>>> import numpy as np
>>> from numpy import linalg as LA
>>> np.set_printoptions(precision=2, suppress=True, linewidth=160, floatmode="fixed")
>>> X = np.load("mat.npy")
>>> X
array([[ 0, -2, -2,  1,  1,  2, -3,  1,  3],
       [-2,  0, -2, -2,  1,  1,  2, -3,  1],
       [-2, -2,  0, -2, -2,  1,  1,  2, -3],
       [ 1, -2, -2,  0, -2, -2,  1,  1,  2],
       [ 1,  1, -2, -2,  0, -2, -2,  1,  1],
       [ 2,  1,  1, -2, -2,  0, -2, -2,  1],
       [-3,  2,  1,  1, -2, -2,  0, -2, -2],
       [ 1, -3,  2,  1,  1, -2, -2,  0, -2],
       [ 3,  1, -3,  2,  1,  1, -2, -2,  0]])
>>> vals, vecs = LA.eigh(X)
>>> x = np.array([2, 2, 0, 1, 2, 1, 0, 0, 1])
>>> np.abs(X).sum(axis=1).max(), round(float(np.abs(vals).max()), 2)
(np.int64(15), 8.53)
>>> x @ X @ x
np.int64(14)
>>> (np.sign(vecs[:, -1].round(6)) == np.sign(vecs[0, -1].round(6))).astype(int)
array([1, 0, 0, 1, 1, 1, 0, 0, 1])
>>> round(x @ X @ x / (x @ x), 2), round(vals[0], 2), round(float(vals[-1]), 2)
(np.float64(0.93), np.float64(-6.33), 8.53)
>>> Y = np.array([[5, 4, 0, 0, 3],
...     [5, 1, 0, 5, 1],
...     [3, 2, 2, 1, 1],
...     [1, 2, 2, 5, 5],
...     [2, 5, 0, 4, 2]])
>>> cent = np.array([[0, -1, -3, 1], [3, 3, 0, 1], [2, 3, -3, -3], [1, 1, 1, 3]])
>>> m1 = np.block([[Y, np.zeros((5, 4))], [np.zeros((4, 5)), cent]])
>>> m1
array([[ 5.00,  4.00,  0.00,  0.00,  3.00,  0.00,  0.00,  0.00,  0.00],
       [ 5.00,  1.00,  0.00,  5.00,  1.00,  0.00,  0.00,  0.00,  0.00],
       [ 3.00,  2.00,  2.00,  1.00,  1.00,  0.00,  0.00,  0.00,  0.00],
       [ 1.00,  2.00,  2.00,  5.00,  5.00,  0.00,  0.00,  0.00,  0.00],
       [ 2.00,  5.00,  0.00,  4.00,  2.00,  0.00,  0.00,  0.00,  0.00],
       [ 0.00,  0.00,  0.00,  0.00,  0.00,  0.00, -1.00, -3.00,  1.00],
       [ 0.00,  0.00,  0.00,  0.00,  0.00,  3.00,  3.00,  0.00,  1.00],
       [ 0.00,  0.00,  0.00,  0.00,  0.00,  2.00,  3.00, -3.00, -3.00],
       [ 0.00,  0.00,  0.00,  0.00,  0.00,  1.00,  1.00,  1.00,  3.00]])
>>> Y = LA.invert(m1)
Traceback (most recent call last):
  File "<python-input-15>", line 1, in <module>
    Y = LA.invert(m1)
        ^^^^^^^^^
AttributeError: module 'numpy.linalg' has no attribute 'invert'
>>> Y = LA.inv(m1)
>>> np.round(LA.det(m1) * LA.det(Y), 2)
np.float64(1.0)
>>> LA.det(m1) * Y
array([[ -5760.00,  -7360.00,  -3120.00,   3120.00,   6080.00,     -0.00,     -0.00,     -0.00,     -0.00],
       [   320.00,   7040.00,  -4800.00,   4800.00, -13600.00,     -0.00,     -0.00,     -0.00,     -0.00],
       [  9760.00,   5840.00, -27040.00,  -2800.00,   2960.00,     -0.00,     -0.00,     -0.00,     -0.00],
       [  7840.00,  -6560.00,   1760.00,  -1760.00,  -4960.00,     -0.00,     -0.00,     -0.00,     -0.00],
       [-10720.00,   2880.00,  11600.00, -11600.00,   8000.00,     -0.00,     -0.00,     -0.00,     -0.00],
       [    -0.00,     -0.00,     -0.00,     -0.00,     -0.00, -17904.00, -71616.00,  41776.00,  71616.00],
       [     0.00,      0.00,      0.00,      0.00,      0.00,  19396.00,  47744.00, -40284.00, -62664.00],
       [     0.00,      0.00,      0.00,      0.00,      0.00,  11936.00, -11936.00,  11936.00,  11936.00],
       [    -0.00,     -0.00,     -0.00,     -0.00,     -0.00,  -4476.00,  11936.00,  -4476.00, -26856.00]])
>>> round(float(LA.cond(m1)), 2)
32.22
>>> np.allclose(Y, m1.T)
False
>>> x = np.array([2, -4, 1, 2, -2, 0, -5, -3, -3])
>>> m1 * x
array([[ 10.00, -16.00,   0.00,   0.00,  -6.00,   0.00,  -0.00,  -0.00,  -0.00],
       [ 10.00,  -4.00,   0.00,  10.00,  -2.00,   0.00,  -0.00,  -0.00,  -0.00],
       [  6.00,  -8.00,   2.00,   2.00,  -2.00,   0.00,  -0.00,  -0.00,  -0.00],
       [  2.00,  -8.00,   2.00,  10.00, -10.00,   0.00,  -0.00,  -0.00,  -0.00],
       [  4.00, -20.00,   0.00,   8.00,  -4.00,   0.00,  -0.00,  -0.00,  -0.00],
       [  0.00,  -0.00,   0.00,   0.00,  -0.00,   0.00,   5.00,   9.00,  -3.00],
       [  0.00,  -0.00,   0.00,   0.00,  -0.00,   0.00, -15.00,  -0.00,  -3.00],
       [  0.00,  -0.00,   0.00,   0.00,  -0.00,   0.00, -15.00,   9.00,   9.00],
       [  0.00,  -0.00,   0.00,   0.00,  -0.00,   0.00,  -5.00,  -3.00,  -9.00]])
>>> m1 @ np.eye(9)[0]
array([5.00, 5.00, 3.00, 1.00, 2.00, 0.00, 0.00, 0.00, 0.00])
>>> m1 @ np.ones(9)
array([12.00, 12.00,  9.00, 15.00, 13.00, -3.00,  7.00, -1.00,  6.00])
>>> m1 @ x
array([-12.00,  14.00,   0.00,  -4.00, -12.00,  11.00, -18.00,   3.00, -17.00])
>>> (m1 * x).sum(axis=1)
array([-12.00,  14.00,   0.00,  -4.00, -12.00,  11.00, -18.00,   3.00, -17.00])
>>> LA.norm(m1 @ x) <= LA.norm(m1, 2) * LA.norm(x) + 1e-9
np.True_
>>> np.sign((m1 @ x).round(6))
array([-1.00,  1.00,  0.00, -1.00, -1.00,  1.00, -1.00,  1.00, -1.00])
>>> m1 @ (2 * x)
array([-24.00,  28.00,   0.00,  -8.00, -24.00,  22.00, -36.00,   6.00, -34.00])
>>> E = np.loadtxt("m.csv", delimiter=",")
>>> E
array([[ 0.00,  0.00,  0.00,  0.00,  0.00,  0.00, -2.00,  2.00,  0.00, -3.00,  1.00],
       [ 0.00,  0.00,  0.00,  0.00,  0.00,  0.00, -3.00,  0.00, -1.00,  0.00,  2.00],
       [ 0.00,  0.00,  0.00,  0.00,  0.00,  0.00,  3.00,  1.00, -1.00, -1.00,  2.00],
       [ 0.00,  0.00,  0.00,  0.00,  0.00,  0.00,  2.00,  3.00,  1.00,  0.00,  1.00],
       [ 0.00,  0.00,  0.00,  0.00,  0.00,  0.00, -2.00, -2.00, -3.00,  3.00, -2.00],
       [ 0.00,  0.00,  0.00,  0.00,  0.00,  0.00, -3.00,  3.00,  0.00,  2.00,  1.00],
       [-2.00, -3.00,  3.00,  2.00, -2.00, -3.00,  0.00,  0.00,  0.00,  0.00,  0.00],
       [ 2.00,  0.00,  1.00,  3.00, -2.00,  3.00,  0.00,  0.00,  0.00,  0.00,  0.00],
       [ 0.00, -1.00, -1.00,  1.00, -3.00,  0.00,  0.00,  0.00,  0.00,  0.00,  0.00],
       [-3.00,  0.00, -1.00,  0.00,  3.00,  2.00,  0.00,  0.00,  0.00,  0.00,  0.00],
       [ 1.00,  2.00,  2.00,  1.00, -2.00,  1.00,  0.00,  0.00,  0.00,  0.00,  0.00]])
>>> U, sigma, Vt = LA.svd(E)
>>> vecs = Vt[:(sigma > 1e-8).sum()]
>>> rng = np.random.default_rng(136)
>>> x = E[3] + 5 * E[0] + rng.integers(2) * np.eye(11)[9]
>>> x
array([  0.00,   0.00,   0.00,   0.00,   0.00,   0.00,  -8.00,  13.00,   1.00, -14.00,   6.00])
>>> LA.matrix_rank(np.vstack([E, x]))
np.int64(10)
>>> np.allclose(vecs.T @ vecs @ x, x)
True
>>> x = np.array([4, 6, 8, 0, 7, 6, 1, 7, 2, 7, 8])
>>> (E @ x).argmax()
np.int64(5)
>>> (E * x).sum(axis=1)
array([ -1.00,  11.00,  17.00,  33.00, -17.00,  40.00, -34.00,  20.00, -35.00,  13.00,  24.00])
>>> LA.norm(E @ x) <= LA.norm(E, 2) * LA.norm(x) + 1e-9
np.True_
>>> E @ x
array([ -1.00,  11.00,  17.00,  33.00, -17.00,  40.00, -34.00,  20.00, -35.00,  13.00,  24.00])
>>> rank = LA.matrix_rank(E)
>>> rank
np.int64(10)
>>> null = LA.svd(E)[2][rank:].T
>>> null.shape
(11, 1)
>>> [int(LA.matrix_rank(E[:, :j + 1])) for j in range(11)]
[1, 2, 3, 4, 5, 5, 6, 7, 8, 9, 10]
>>> U, sigma, Vt = LA.svd(E)
>>> sigma.round(2) + 0
array([7.18, 7.18, 6.10, 6.10, 3.92, 3.92, 2.98, 2.98, 1.73, 1.73, 0.00])
>>> Y = U[:, :10] @ np.diag(sigma[:10]) @ Vt[:10]
>>> round(float(LA.norm(E - Y) / LA.norm(E)), 2)
0.0
